$ python -q
>>> import numpy as np
>>> import numpy.linalg as la
>>> np.set_printoptions(precision=2, suppress=True, linewidth=140)
>>> Y = np.array([[0, 1, 1, 0, 3, 2, 3, 2, 1, 1, 3, 0, 0],
...     [3, 2, 0, 1, 3, 1, 1, 2, 0, 2, 1, 0, 3],
...     [0, 2, 1, 3, 1, 2, 1, 1, 1, 1, 1, 2, 1],
...     [1, 0, 2, 0, 1, 2, 1, 1, 3, 2, 0, 1, 0],
...     [0, 1, 3, 3, 0, 2, 1, 3, 0, 3, 2, 3, 3],
...     [1, 0, 3, 2, 1, 0, 0, 2, 0, 1, 3, 0, 3],
...     [0, 1, 0, 0, 3, 3, 1, 0, 0, 3, 0, 0, 1],
...     [1, 2, 1, 0, 2, 1, 3, 3, 1, 0, 0, 0, 1],
...     [2, 0, 3, 0, 2, 0, 1, 3, 0, 1, 1, 1, 0],
...     [1, 0, 3, 0, 1, 3, 2, 3, 3, 1, 0, 0, 3],
...     [1, 2, 2, 2, 3, 2, 0, 1, 0, 1, 0, 1, 0],
...     [2, 1, 3, 3, 2, 2, 3, 3, 0, 2, 1, 3, 2],
...     [3, 0, 1, 0, 0, 0, 1, 3, 1, 2, 2, 0, 0]])
>>> F = np.triu(Y, 1)
>>> F
array([[0, 1, 1, 0, 3, 2, 3, 2, 1, 1, 3, 0, 0],
       [0, 0, 0, 1, 3, 1, 1, 2, 0, 2, 1, 0, 3],
       [0, 0, 0, 3, 1, 2, 1, 1, 1, 1, 1, 2, 1],
       [0, 0, 0, 0, 1, 2, 1, 1, 3, 2, 0, 1, 0],
       [0, 0, 0, 0, 0, 2, 1, 3, 0, 3, 2, 3, 3],
       [0, 0, 0, 0, 0, 0, 0, 2, 0, 1, 3, 0, 3],
       [0, 0, 0, 0, 0, 0, 0, 0, 0, 3, 0, 0, 1],
       [0, 0, 0, 0, 0, 0, 0, 0, 1, 0, 0, 0, 1],
       [0, 0, 0, 0, 0, 0, 0, 0, 0, 1, 1, 1, 0],
       [0, 0, 0, 0, 0, 0, 0, 0, 0, 0, 0, 0, 3],
       [0, 0, 0, 0, 0, 0, 0, 0, 0, 0, 0, 1, 0],
       [0, 0, 0, 0, 0, 0, 0, 0, 0, 0, 0, 0, 2],
       [0, 0, 0, 0, 0, 0, 0, 0, 0, 0, 0, 0, 0]])
>>> blk = np.stack([F, -1 * F, F[::-1]])
>>> la.matrix_rank(blk)
array([11, 11, 11])
>>> la.norm(blk, axis=(1, 2))
array([14.53, 14.53, 14.53])
>>> feats = np.loadtxt("run12.csv", delimiter=",")
>>> feats
array([[0., 0., 0., 0., 1., 0., 0., 0., 1., 0., 0., 1., 0., 0.],
       [0., 0., 0., 1., 0., 1., 0., 0., 0., 0., 0., 0., 0., 1.],
       [0., 0., 0., 0., 1., 0., 0., 0., 1., 1., 0., 0., 0., 0.],
       [0., 1., 0., 0., 0., 0., 1., 0., 0., 1., 0., 0., 0., 1.],
       [1., 0., 1., 0., 0., 0., 0., 1., 1., 0., 0., 0., 0., 0.],
       [0., 1., 0., 0., 0., 0., 0., 0., 0., 0., 0., 0., 0., 0.],
       [0., 0., 0., 1., 0., 0., 0., 0., 0., 1., 0., 0., 0., 0.],
       [0., 0., 0., 0., 1., 0., 0., 0., 0., 0., 0., 0., 0., 0.],
       [1., 0., 1., 0., 1., 0., 0., 0., 0., 0., 0., 1., 0., 0.],
       [0., 0., 1., 1., 0., 0., 1., 0., 0., 0., 0., 0., 0., 0.],
       [0., 0., 0., 0., 0., 0., 0., 0., 0., 0., 0., 0., 0., 0.],
       [1., 0., 0., 0., 0., 0., 0., 0., 1., 0., 0., 0., 1., 0.],
       [0., 0., 0., 0., 0., 0., 0., 0., 0., 0., 0., 1., 0., 0.],
       [0., 1., 0., 1., 0., 0., 0., 0., 0., 0., 0., 0., 0., 0.]])
>>> np.unique(F.round(6), axis=0).shape
(13, 13)
>>> np.round(np.trace(la.pinv(F) @ F), 2)
np.float64(11.0)
